$ python -q
>>> import numpy as np
>>> import numpy.linalg as la
>>> np.set_printoptions(suppress=True, linewidth=160)
>>> def tidy(a):
...     return np.round(a, 4) + 0
... 
>>> J, _ = la.qr(np.array([[1.2, -1.3, 0.0], [1.7, -1.0, -1.1], [-0.7, -2.5, -0.5]]))
>>> tidy(J)
array([[-0.5466, -0.3176,  0.7749],
       [-0.7743, -0.1606, -0.6121],
       [ 0.3188, -0.9345, -0.1581]])
>>> vec = np.array([-9, 0, 5])
>>> tidy(J.T @ (J @ vec))
array([-9.,  0.,  5.])
>>> [p for p in range(1, 25) if np.allclose(la.matrix_power(J, p), np.eye(3))]
[]
>>> tidy(np.abs(la.eigvals(J)))
array([1., 1., 1.])
>>> tidy(np.sort(np.abs(np.degrees(np.angle(la.eigvals(J))))))
array([  0.    , 158.8537, 158.8537])
>>> vec = np.array([3, -1, -6])
>>> h = np.maximum(J @ vec, 0)
>>> tidy(h)
array([0.    , 1.51  , 2.8397])
>>> tidy(J * (h > 1e-9)[:, None])
array([[ 0.    ,  0.    ,  0.    ],
       [-0.7743, -0.1606, -0.6121],
       [ 0.3188, -0.9345, -0.1581]])
>>> np.flatnonzero(h > 1e-9)
array([1, 2])
>>> tidy(J.T @ h)
array([-0.2638, -2.8963, -1.3731])
>>> tidy(np.maximum(J @ (3 * vec), 0))
array([0.    , 4.5299, 8.519 ])
>>> M2 = np.array([[3, 3], [-2, 2], [4, 3]])
>>> tidy(np.einsum("ij,ij->i", J, J))
array([1., 1., 1.])
>>> M2 @ J
Traceback (most recent call last):
  File "<python-input-20>", line 1, in <module>
    M2 @ J
    ~~~^~~
ValueError: matmul: Input operand 1 has a mismatch in its core dimension 0, with gufunc signature (n?,k),(k,m?)->(n?,m?) (size 3 is different from 2)
>>> tidy(J @ M2)
array([[ 2.0948,  0.0497],
       [-4.4499, -4.4804],
       [ 2.1932, -1.3868]])
>>> la.matrix_rank(J @ M2)
np.int64(2)
>>> tidy(np.einsum("ij->j", J))
array([-1.0021, -1.4127,  0.0047])
>>> tidy(np.einsum("ik,kj->ji", J, M2))
array([[ 2.0948, -4.4499,  2.1932],
       [ 0.0497, -4.4804, -1.3868]])
>>> np.vstack([J, M2.T]).shape
(5, 3)
>>> la.matrix_rank(np.vstack([J, M2.T]))
np.int64(3)
>>> Q, R = la.qr(J)
>>> np.allclose(R.T @ R, J.T @ J)
True
>>> tidy(R)
array([[1., 0., 0.],
       [0., 1., 0.],
       [0., 0., 1.]])
>>> np.trace(Q @ Q.T)
np.float64(3.0)
>>> Q.shape, R.shape
((3, 3), (3, 3))
>>> tidy(Q @ R)
array([[-0.5466, -0.3176,  0.7749],
       [-0.7743, -0.1606, -0.6121],
       [ 0.3188, -0.9345, -0.1581]])
>>> tidy(Q.T @ Q)
array([[1., 0., 0.],
       [0., 1., 0.],
       [0., 0., 1.]])
